$ python3 -q
>>> import numpy as np
>>> from numpy import linalg as LA
>>> np.set_printoptions(precision=3, suppress=True, linewidth=120, floatmode="fixed")
>>> def rnd(a):
...     return np.round(a, 3) + 0
... 
>>> A2 = np.array([[2], [2]])
>>> W2 = np.array([[-2, 1, -1]])
>>> data = A2 @ W2
>>> print(data)
[[-4  2 -2]
 [-4  2 -2]]
>>> print(LA.matrix_rank(data, rtol=0.1))
1
>>> print(rnd(LA.norm(data, 2) / LA.norm(data)))
1.0
>>> u, g = data[1], data[0]
>>> print(u @ u)
24
>>> pr = (u @ g) / (u @ u) * u
>>> print(pr)
[-4.000  2.000 -2.000]
>>> J = np.loadtxt("run1.csv", delimiter=",")
>>> print(rnd(J))
[[0.400 0.200 0.000 0.400]
 [0.400 0.400 0.000 0.200]
 [0.167 0.167 0.500 0.167]
 [0.143 0.286 0.286 0.286]]
>>> A2 = J / LA.norm(J, axis=1, keepdims=True)
>>> cov = A2 @ A2.T
>>> print(rnd(cov))
[[1.000 0.889 0.481 0.740]
 [0.889 1.000 0.481 0.740]
 [0.481 0.481 1.000 0.881]
 [0.740 0.740 0.881 1.000]]
>>> print(rnd(cov[1]))
[0.889 1.000 0.481 0.740]
>>> print((cov - 2 * np.eye(4)).round(6).argmax(axis=1))
[1 0 3 2]
>>> hat = np.triu(np.array([[3, -2, 3, -3], [0, -3, 2, 1], [1, 2, -1, 3], [-3, 1, -3, -2]]), 1) + np.eye(4)
>>> A2 = hat @ J @ LA.inv(hat)
>>> print(LA.matrix_rank(A2))
4
>>> print(rnd(LA.det(A2)))
0.012
>>> print(rnd(LA.norm(J[3] - J[0])))
0.41
>>> print(rnd(J[3] @ J[0]))
0.229
>>> print(rnd(LA.norm(J, axis=1)))
[0.600 0.600 0.577 0.515]
>>> print(rnd(LA.norm(J) ** 2 / LA.norm(J, 2) ** 2))
1.292
>>> print(rnd(LA.norm(J, axis=0)))
[0.607 0.556 0.576 0.556]
>>> print(rnd(LA.norm(J, 1)), rnd(LA.norm(J, np.inf)))
1.11 1.0
>>> arr = np.loadtxt("dump.csv", delimiter=",")
>>> print(arr)
[[ 0.417 -5.033  4.758]
 [ 0.992 -5.169  7.152]
 [-0.308 -6.270  3.162]
 [-1.346 -5.286  1.933]
 [ 1.539 -4.278  7.409]
 [-0.442 -4.464  4.343]
 [-0.202 -4.481  4.515]
 [-0.285 -7.172  6.418]
 [-3.065  0.587 -0.129]
 [-3.411  2.328  1.035]
 [-3.140  1.227 -0.374]
 [ 2.323 -5.395  6.771]
 [ 0.714 -3.814  8.864]
 [-1.298 -3.638  8.690]
 [-2.010 -0.012  3.174]
 [-1.010 -3.862  4.375]
 [-3.280 -0.739  4.010]
 [-2.651 -0.126  1.982]
 [ 0.918 -4.670  6.291]
 [-1.277 -5.459  4.587]
 [-1.772 -6.026  8.989]
 [-0.160 -4.626  2.809]
 [-0.972 -4.981  2.741]
 [ 1.061 -7.835  9.145]
 [-0.776 -5.401  4.355]]
>>> W2 = arr[[2, 10]].astype(float)
>>> for _ in range(7):
...     labels = LA.norm(arr[:, None] - W2, axis=-1).argmin(axis=1)
...     W2 = np.array([arr[labels == j].mean(axis=0) for j in range(2)])
... 
>>> print(labels)
[0 0 0 0 0 0 0 0 1 1 1 0 0 0 1 0 1 1 0 0 0 0 0 0 0]
>>> print(rnd(W2))
[[-0.099 -5.151  5.648]
 [-2.926  0.544  1.616]]
>>> print(np.bincount(labels))
[19  6]
>>> rng = np.random.default_rng(3504)
>>> A2 = W2 + rng.integers(-2, 3, (2, 1)) @ rng.integers(-2, 3, (1, 3))
>>> print(rnd(A2))
[[ 1.901 -5.151  9.648]
 [-1.926  0.544  3.616]]
>>> print(rnd(np.abs(A2 - W2).sum(axis=1)))
[6.000 3.000]
>>> print(rnd(LA.svd(A2 - W2, compute_uv=False)))
[5.000 0.000]
>>> labels = rng.integers(0, 3, 4)
>>> mat = np.array([[1, 3, 1, 2], [2, 3, -2, 3], [3, 3, 3, 3], [1, 3, 0, -1]]) * (labels[:, None] == labels)
>>> print(mat)
[[ 1  0  0  0]
 [ 0  3  0  0]
 [ 0  0  3  3]
 [ 0  0  0 -1]]
>>> print(rnd(LA.svd(mat, compute_uv=False)))
[4.303 3.000 1.000 0.697]
>>> print(mat.sum(axis=0))
[1 3 3 2]
>>> print(np.diff(mat, axis=0))
[[-1  3  0  0]
 [ 0 -3  3  3]
 [ 0  0 -3 -4]]
>>> x0 = np.array([3, 3, -1, 2])
>>> target = mat @ x0
>>> print(target)
[ 3  9  3 -2]
>>> print(rnd(LA.solve(mat, mat[:, 3])))
[0.000 0.000 0.000 1.000]
>>> print(rnd(LA.solve(mat, 3 * target)))
[ 9.000  9.000 -3.000  6.000]
>>> A2 = np.array([[0, -1], [-3, 3]])
>>> W2 = np.array([[6]])
>>> m1 = np.block([[A2, np.array([[0], [5]])], [np.zeros((1, 2)), W2]])
>>> print(m1)
[[ 0.000 -1.000  0.000]
 [-3.000  3.000  5.000]
 [ 0.000  0.000  6.000]]
>>> O, Rm = LA.qr(m1)
>>> print(Rm)
[[-3.000  3.000  5.000]
 [ 0.000 -1.000  0.000]
 [ 0.000  0.000  6.000]]
>>> print(np.trace(O @ O.T))
3.0
>>> print(np.allclose(Rm.T @ Rm, m1.T @ m1))
True
>>> print(abs(Rm[0, 0]), rnd(LA.norm(m1[:, 0])))
3.0 3.0
>>> print(O @ Rm)
[[ 0.000 -1.000  0.000]
 [-3.000  3.000  5.000]
 [ 0.000  0.000  6.000]]
>>> print(O.T @ O)
[[1.000 0.000 0.000]
 [0.000 1.000 0.000]
 [0.000 0.000 1.000]]
